$ python3 -q
>>> import numpy as np
>>> import numpy.linalg as la
>>> np.set_printoptions(precision=1, suppress=True, linewidth=140, legacy="1.25")
>>> rd = lambda a: np.round(a, 1) + 0
>>> F = np.load("w.npy")
>>> F
array([[ 0,  0,  0,  4,  7,  0],
       [ 8,  0,  8,  0, 17,  0],
       [ 0,  5,  0,  9,  0,  0],
       [15,  1,  8,  0, 10, 12],
       [ 8, 10,  0,  0,  0, 14],
       [11,  0, 12,  0, 24,  0],
       [ 3, 13,  0,  1,  0, 12],
       [ 3, 13,  0,  1,  0, 12],
       [ 0, 13,  0,  6,  0,  8],
       [17,  0, 12,  0, 18,  8],
       [14,  4,  6,  0,  6, 14],
       [ 1,  3,  0,  1,  4,  0],
       [ 3,  1,  2,  0,  7,  0]])
>>> # rows 6 and 7 are equal
>>> C2 = np.cov(F, rowvar=False)
>>> np.argwhere(np.triu(np.abs(np.corrcoef(F.T)) > 0.8, 1))
array([[0, 2],
       [2, 4]])
>>> rd(np.corrcoef(F.T))
array([[ 1. , -0.4,  0.9, -0.6,  0.6,  0.4],
       [-0.4,  1. , -0.6,  0.2, -0.8,  0.6],
       [ 0.9, -0.6,  1. , -0.5,  0.9, -0.1],
       [-0.6,  0.2, -0.5,  1. , -0.5, -0.3],
       [ 0.6, -0.8,  0.9, -0.5,  1. , -0.4],
       [ 0.4,  0.6, -0.1, -0.3, -0.4,  1. ]])
>>> np.median(F, axis=0)
array([3., 3., 0., 0., 6., 8.])
>>> rd(la.norm(F, "nuc"))
121.4
>>> rd(la.norm(F, 1)), rd(la.norm(F, np.inf))
(93.0, 55.0)
>>> rd(la.norm(F, axis=1))
array([ 8.1, 20.4, 10.3, 23.1, 19. , 29. , 18. , 18. , 16.4, 28.7, 21.9,  5.2,  7.9])
>>> la.norm(F, axis=1).argmax()
5
>>> rd(la.norm(F, 2))
54.9
>>> rd(la.norm(F) ** 2 / la.norm(F, 2) ** 2)
1.5
>>> data = np.loadtxt("m.csv", delimiter=",")
>>> rd(data)
array([[ 0.5,  0.1, -0.4,  0.5,  0.1, -0.5, -0.2,  0.1,  0.1],
       [ 0.1,  1. ,  0.1, -0.1,  0. ,  0.1,  0. ,  0. ,  0. ],
       [-0.4,  0.1,  0.7,  0.4,  0.1, -0.4, -0.2,  0.1,  0.1],
       [ 0.5, -0.1,  0.4,  0.5, -0.1,  0.5,  0.2, -0.1, -0.1],
       [ 0.1,  0. ,  0.1, -0.1,  1. ,  0.1,  0. ,  0. ,  0. ],
       [-0.5,  0.1, -0.4,  0.5,  0.1,  0.5, -0.2,  0.1,  0.1],
       [-0.2,  0. , -0.2,  0.2,  0. , -0.2,  0.9,  0. ,  0. ],
       [ 0.1,  0. ,  0.1, -0.1,  0. ,  0.1,  0. ,  1. ,  0. ],
       [ 0.1,  0. ,  0.1, -0.1,  0. ,  0.1,  0. ,  0. ,  1. ]])
>>> # symmetric, so the eigenvalues are real
>>> x = np.array([-3, 5, 5, 1, -2, -5, 2, -3, 3])
>>> a = np.maximum(data @ x, 0)
>>> rd(np.tanh(data @ x))
array([-0.3,  1. ,  1. , -0.9, -1. , -1. ,  1. , -1. ,  1. ])
>>> rd(data.T @ a)
array([-2.8,  5. ,  4.9,  2.8,  0.4, -2.8,  1.9,  0.4,  3. ])
>>> rd(np.maximum(data @ (3 * x), 0))
array([ 0. , 13.9, 20.7,  0. ,  0. ,  0. ,  9.4,  0. ,  7.9])
>>> np.flatnonzero(a > 1e-9)
array([1, 2, 6, 8])
>>> rd(a)
array([0. , 4.6, 6.9, 0. , 0. , 0. , 3.1, 0. , 2.6])
>>> ang = np.deg2rad(15)
>>> K = np.eye(8)
>>> K[np.ix_([6, 3], [6, 3])] = [[np.cos(ang), -np.sin(ang)], [np.sin(ang), np.cos(ang)]]
>>> rd(K)
array([[ 1. ,  0. ,  0. ,  0. ,  0. ,  0. ,  0. ,  0. ],
       [ 0. ,  1. ,  0. ,  0. ,  0. ,  0. ,  0. ,  0. ],
       [ 0. ,  0. ,  1. ,  0. ,  0. ,  0. ,  0. ,  0. ],
       [ 0. ,  0. ,  0. ,  1. ,  0. ,  0. ,  0.3,  0. ],
       [ 0. ,  0. ,  0. ,  0. ,  1. ,  0. ,  0. ,  0. ],
       [ 0. ,  0. ,  0. ,  0. ,  0. ,  1. ,  0. ,  0. ],
       [ 0. ,  0. ,  0. , -0.3,  0. ,  0. ,  1. ,  0. ],
       [ 0. ,  0. ,  0. ,  0. ,  0. ,  0. ,  0. ,  1. ]])
>>> r0 = np.array([1, 3])
>>> np.cross(K[7, :3], K[2, :3])
array([0., 0., 0.])
>>> rd(np.array([np.convolve(row, r0, "same") for row in K]))
array([[ 1. ,  3. ,  0. ,  0. ,  0. ,  0. ,  0. ,  0. ],
       [ 0. ,  1. ,  3. ,  0. ,  0. ,  0. ,  0. ,  0. ],
       [ 0. ,  0. ,  1. ,  3. ,  0. ,  0. ,  0. ,  0. ],
       [ 0. ,  0. ,  0. ,  1. ,  2.9,  0. ,  0.3,  0.8],
       [ 0. ,  0. ,  0. ,  0. ,  1. ,  3. ,  0. ,  0. ],
       [ 0. ,  0. ,  0. ,  0. ,  0. ,  1. ,  3. ,  0. ],
       [ 0. ,  0. ,  0. , -0.3, -0.8,  0. ,  1. ,  2.9],
       [ 0. ,  0. ,  0. ,  0. ,  0. ,  0. ,  0. ,  1. ]])
>>> np.correlate(K[7], K[2], "full")
array([0., 0., 0., 0., 0., 0., 0., 0., 0., 0., 0., 0., 1., 0., 0.])
>>> x = np.array([1, 4, 1, 3, 5, 3, -2, 1])
>>> y = K @ x
>>> beta, lr = np.zeros(8), 1 / la.norm(K, 2) ** 2
>>> for i in range(150):
...     beta -= lr * K.T @ (K @ beta - y)
...     if i % 50 == 0: print(i, round(la.norm(K @ beta - y), 1))
... 
0 0.0
50 0.0
100 0.0
>>> beta
array([ 1.,  4.,  1.,  3.,  5.,  3., -2.,  1.])
>>> q, _ = la.qr(np.array([[1.9, -0.3, 0.4, 0.7],
...     [-2.1, 0.5, 0.5, -2.1],
...     [1.2, -1.0, -0.3, -0.2],
...     [0.3, -0.6, -1.1, 0.0]]))
>>> arr = 2 * q
>>> rd(arr)
array([[-1.2,  0.7,  0.6,  1.3],
       [ 1.4, -0.4,  1. ,  1. ],
       [-0.8, -1.4,  1. , -0.5],
       [-0.2, -1.2, -1.2,  1.1]])
>>> r0, g = arr[1], arr[3]
>>> rd(r0 @ g)
0.0
>>> rd(r0 @ r0)
4.0
>>> p = (r0 @ g) / (r0 @ r0) * r0
>>> rd(g - p)
array([-0.2, -1.2, -1.2,  1.1])
>>> rd((g - p) @ r0)
0.0
>>> rd(p)
array([0., 0., 0., 0.])
>>> rd(la.norm(r0 + g) ** 2 + la.norm(r0 - g) ** 2)
16.0
>>> la.matrix_rank(np.outer(r0, g))
1
>>> x = np.array([3, 0, 3, 1])
>>> y = arr @ x
>>> beta, lr = np.zeros(4), 1 / la.norm(arr, 2) ** 2
>>> for i in range(6):
...     beta -= lr * arr.T @ (arr @ beta - y)
...     if i % 2 == 0: print(i, round(la.norm(arr @ beta - y), 1))
... 
0 0.0
2 0.0
4 0.0
>>> rd(la.cond(arr))
1.0
>>> rd(beta)
array([3., 0., 3., 1.])
>>> r0 = np.array([4, 5, 1, 3])
>>> Y = arr + np.outer(r0, np.eye(4)[0])
>>> rd(Y)
array([[ 2.8,  0.7,  0.6,  1.3],
       [ 6.4, -0.4,  1. ,  1. ],
       [ 0.2, -1.4,  1. , -0.5],
       [ 2.8, -1.2, -1.2,  1.1]])
>>> rd(la.det(Y) / la.det(arr)), rd(1 + la.solve(arr, r0)[0])
(1.1, 1.1)
>>> la.matrix_rank(Y - arr)
1
>>> J = np.loadtxt("case18.csv", delimiter=",")
>>> J
array([[ 0.,  0., -3.,  0.,  0.,  0.,  0.,  0.],
       [ 0.,  0.,  0.,  0., -2.,  0.,  0.,  0.],
       [ 0.,  0.,  0.,  0.,  0.,  0.,  0., -2.],
       [ 0.,  0.,  0.,  0.,  0.,  0., -2.,  0.],
       [ 0.,  0.,  0., -2.,  0.,  0.,  0.,  0.],
       [-2.,  0.,  0.,  0.,  0.,  0.,  0.,  0.],
       [ 0., -1.,  0.,  0.,  0.,  0.,  0.,  0.],
       [ 0.,  0.,  0.,  0.,  0.,  0.,  0.,  0.]])
>>> # 2 groups of indices that never mix
>>> [round(float(x), 1) for x in la.svd(J, compute_uv=False)[:3]]
[3.0, 2.0, 2.0]
>>> la.cond(J) > 100
True
>>> rd(la.norm(J, 2) / la.norm(J))
0.5
